% python3 -q
>>> import numpy as np
>>> import numpy.linalg as la
>>> np.set_printoptions(precision=4, suppress=True, linewidth=140, sign=" ")
>>> feats = np.array([[-1, 0, 0, 0, 0],
...     [-2, -1, 0, 0, 0],
...     [-2, 1, -1, 0, 0],
...     [1, -1, 0, -1, 0],
...     [1, 2, 0, -2, 0]])
>>> print(feats)
[[-1  0  0  0  0]
 [-2 -1  0  0  0]
 [-2  1 -1  0  0]
 [ 1 -1  0 -1  0]
 [ 1  2  0 -2  0]]
>>> hat = np.triu(np.array([[0, -1, 8, -6, -5],
...     [-6, 0, -7, 8, 1],
...     [-4, -4, -2, 8, -1],
...     [6, 6, 4, 3, 6],
...     [0, 1, 1, -9, -7]]), 1) + np.eye(5)
>>> B = hat @ feats @ la.inv(hat)
>>> print(round(float(la.det(B)), 4))
0.0
>>> print(hat @ feats - feats @ hat)
[[-25.   4.   0.  10.  -5.]
 [ 23. -15.  16. -14.  -9.]
 [  7. -12.  23. -18. -12.]
 [  6.  13. -15.   2.  12.]
 [  0.   1.   6. -10.  15.]]
>>> print(la.matrix_rank(B))
4
>>> print(np.round(np.poly(B), 4) + 0)
[ 1.  4.  6.  4.  1.  0.]
>>> print(np.round(feats @ la.pinv(feats) @ feats, 4) + 0)
[[-1.  0.  0.  0.  0.]
 [-2. -1.  0.  0.  0.]
 [-2.  1. -1.  0.  0.]
 [ 1. -1.  0. -1.  0.]
 [ 1.  2.  0. -2.  0.]]
>>> print(np.abs(np.diag(la.qr(feats)[1])) > 1e-9)
[ True  True  True  True False]
>>> print(np.allclose(feats @ feats.T, feats.T @ feats))
False
>>> print((feats + feats.T) / 2)
[[-1.  -1.  -1.   0.5  0.5]
 [-1.  -1.   0.5 -0.5  1. ]
 [-1.   0.5 -1.   0.   0. ]
 [ 0.5 -0.5  0.  -1.  -1. ]
 [ 0.5  1.   0.  -1.   0. ]]
>>> feats.inv()
Traceback (most recent call last):
  File "<python-input-15>", line 1, in <module>
    feats.inv()
    ^^^^^^^^^
AttributeError: 'numpy.ndarray' object has no attribute 'inv'
>>> print(np.round(np.abs(la.eigvals(feats)).max(), 4))
1.0
>>> X = np.loadtxt("arr.csv", delimiter=",")
>>> print(X)
[[ -3.5209   2.9979   2.4194  -2.341   -1.6335   2.7239   0.4607  -8.8478  -1.7981  -2.2955   0.6919]
 [  0.1405   8.4252   2.5404   1.1325  -5.6393   2.0389  -2.7535  -6.2592   3.7734  -0.2489  -1.9917]
 [ -1.414    4.6101   1.5707  -2.7266  -2.0053   3.1189  -0.1227  -4.3423   0.7123  -1.8247   0.5756]
 [ -1.1204   8.5954   3.1713   0.6452  -5.7717   2.4463  -2.4617  -8.8138   3.0949  -0.9848  -1.8014]
 [ -0.3752   6.3737   1.0914  -3.7673  -2.841    4.0371  -0.6407  -2.1651   2.3024  -1.6686   0.6284]
 [ -3.7329   3.1011   2.149   -2.4897  -1.41     2.4946   0.6619  -8.968   -1.5992  -2.367    0.7486]
 [ -3.6152   3.0551   2.0716  -2.5187  -1.5836   2.5005   0.7407  -8.8082  -1.7462  -2.47     0.8207]
 [ -0.3196   5.1315   1.7769   0.9719  -3.3808   0.8639  -1.7256  -4.8812   2.1068  -0.1722  -1.3627]
 [ -0.1418   4.3411   0.9726  -2.4096  -2.0123   2.7645  -0.3943  -1.4311   1.7003  -1.2259   0.21  ]
 [ -2.0772   4.0535   1.9452  -0.8241  -2.5839   1.9546  -0.4491  -6.7721   0.1355  -1.4696  -0.2038]
 [  0.1575   0.0614   0.035    0.1015   0.0423   0.0144  -0.2041   0.0326   0.0321   0.0698   0.0094]
 [ -2.1387   4.8271   2.8801   2.6739  -3.8751  -0.0501  -1.6909 -10.1895   0.8489  -0.1945  -1.9859]
 [ -1.1286   7.8663   2.2921  -2.742   -4.4053   4.0565  -1.1795  -5.4044   2.2456  -1.933   -0.0601]
 [ -2.1137   5.997    2.4414  -1.8773  -3.5841   3.2779  -0.7511  -7.3899   0.9387  -1.955   -0.1964]
 [  0.3811   5.4671   1.1158  -0.9429  -3.0354   2.291   -1.1487  -2.1029   2.2556  -0.6831  -0.4402]
 [ -2.6687   5.7193   3.0158   0.2667  -4.0832   1.7638  -1.3098 -10.2211   0.4256  -1.332   -1.0639]
 [ -0.3609   4.1773   0.8241  -2.2479  -2.0662   2.8002  -0.4117  -1.5286   1.5092  -1.1036   0.4292]
 [ -0.5639   1.7367   1.0175   0.8488  -1.2936   0.0561  -0.7344  -3.3761   0.1215  -0.1835  -0.4418]
 [ -0.7403   4.4109   2.3915   3.2708  -3.5969  -0.4098  -2.1255  -7.3712   1.7004   0.1622  -2.234 ]
 [ -0.977    6.4424   3.0176   1.9829  -4.7878   0.9105  -2.2818  -8.1561   2.5491  -0.1015  -2.0048]
 [ -0.8993   5.8004   1.787   -1.3648  -3.2222   2.8537  -0.963   -4.7449   1.6957  -1.3015  -0.3791]
 [ -0.0999   2.1441   0.4443  -1.1939  -1.0706   1.4499  -0.1579  -0.7502   0.964   -0.5629   0.087 ]
 [  0.3686   1.3464   0.4081   1.3371  -0.8514  -0.4593  -0.7791  -0.8838   1.1687   0.4931  -0.8051]
 [ -2.481    8.0271   2.8101  -3.0828  -4.5177   4.6898  -0.9551  -8.2331   1.7216  -2.4987   0.0387]
 [ -0.5152   7.2643   2.0877  -0.31    -4.3537   2.4842  -1.9401  -5.4313   2.8754  -0.6103  -1.0212]
 [ -1.5558   5.216    2.4048   0.6269  -3.6321   1.4049  -1.5785  -7.3915   1.2052  -0.7666  -1.1786]
 [ -3.6523   2.9077   1.8994  -2.5333  -1.6059   2.7005   0.67    -8.7098  -1.7689  -2.2787   0.8363]
 [ -3.3241   6.4135   3.0859  -2.3198  -3.5961   3.5461  -0.3055 -10.1546   0.0986  -2.4522   0.1082]
 [ -1.6254   7.4875   2.8016  -0.4997  -4.8402   2.751   -1.5754  -8.2423   2.175   -1.3518  -1.0624]
 [ -1.3153   4.6438   1.4649  -2.7639  -2.2364   3.3098  -0.0409  -4.0861   0.5515  -1.6213   0.4546]
 [  0.8981   4.5241   1.2802   1.4934  -3.1433   0.7161  -1.9884  -2.142    2.8065   0.4755  -1.6075]
 [  0.3575   1.3925   0.2966   1.2504  -1.0338  -0.3791  -1.0174  -0.7653   1.1594   0.6043  -0.8137]
 [ -1.9349   4.6318   3.108    2.928   -3.7738  -0.0274  -1.8082 -10.078    0.9265  -0.3163  -1.9529]
 [  0.4476   1.4784   0.3436   1.3185  -1.0801  -0.3896  -1.1342  -0.7063   1.3448   0.4875  -0.8421]
 [ -0.2805   5.0369   1.8297   0.972   -3.4172   0.8998  -1.7082  -4.9221   1.9937  -0.1991  -1.4296]
 [  1.159    8.2498   2.0794   1.6614  -5.3633   1.7443  -3.1319  -3.6568   4.9637   0.3492  -2.47  ]
 [ -2.5322  11.1912   4.2431  -0.8975  -6.9252   4.3527  -2.5872 -12.423    2.9514  -2.1966  -1.6217]
 [ -0.7309   1.7307   0.9834   0.7122  -1.3141   0.1274  -0.5123  -3.2621   0.4332   0.0098  -0.6733]
 [ -0.82     4.4118   2.4102   3.0934  -3.7505  -0.23    -2.1576  -7.4344   1.7261   0.3269  -2.1573]
 [ -1.3942   2.3011   1.0407  -1.6558  -1.1295   1.838    0.1947  -3.285    0.053   -1.2737   0.5221]
 [ -2.1283   8.8839   3.6601   0.4002  -5.8544   2.7062  -2.0978 -11.5887   2.1366  -1.688   -1.7082]
 [ -1.8285   2.0313   1.7506   0.4518  -1.6036   0.3432  -0.2656  -5.9731  -0.5449  -0.6584  -0.6092]
 [ -3.2734   6.3172   2.9789  -2.3482  -3.7399   3.5324  -0.3704 -10.0308   0.1749  -2.5147   0.0427]
 [ -1.6646   7.3793   2.8642  -0.8064  -4.6041   2.7584  -1.5158  -8.1825   1.8993  -1.4103  -1.0371]]
>>> def softmax(z):
...     e = np.exp(z - z.max(axis=-1, keepdims=True))
...     return e / e.sum(axis=-1, keepdims=True)
... 
>>> print(np.round(softmax(X[3]), 4) + 0)
[ 0.0001  0.989   0.0044  0.0003  0.      0.0021  0.      0.      0.004   0.0001  0.    ]
>>> S = X @ X.T / np.sqrt(11)
>>> print(softmax(S)[3] @ X)
[ -2.5322  11.1912   4.2431  -0.8975  -6.9252   4.3527  -2.5872 -12.423    2.9514  -2.1966  -1.6217]
>>> print(softmax(S).round(6).argmax(axis=1))
[ 36  36  36  36  36  36  36  36  36  36  35  36  36  36  36  36  36  36  36  36  36  36  36  36  36  36  36  36  36  36  36  36  36  36
  36  36  36  36  36  36  36  36  36  36]
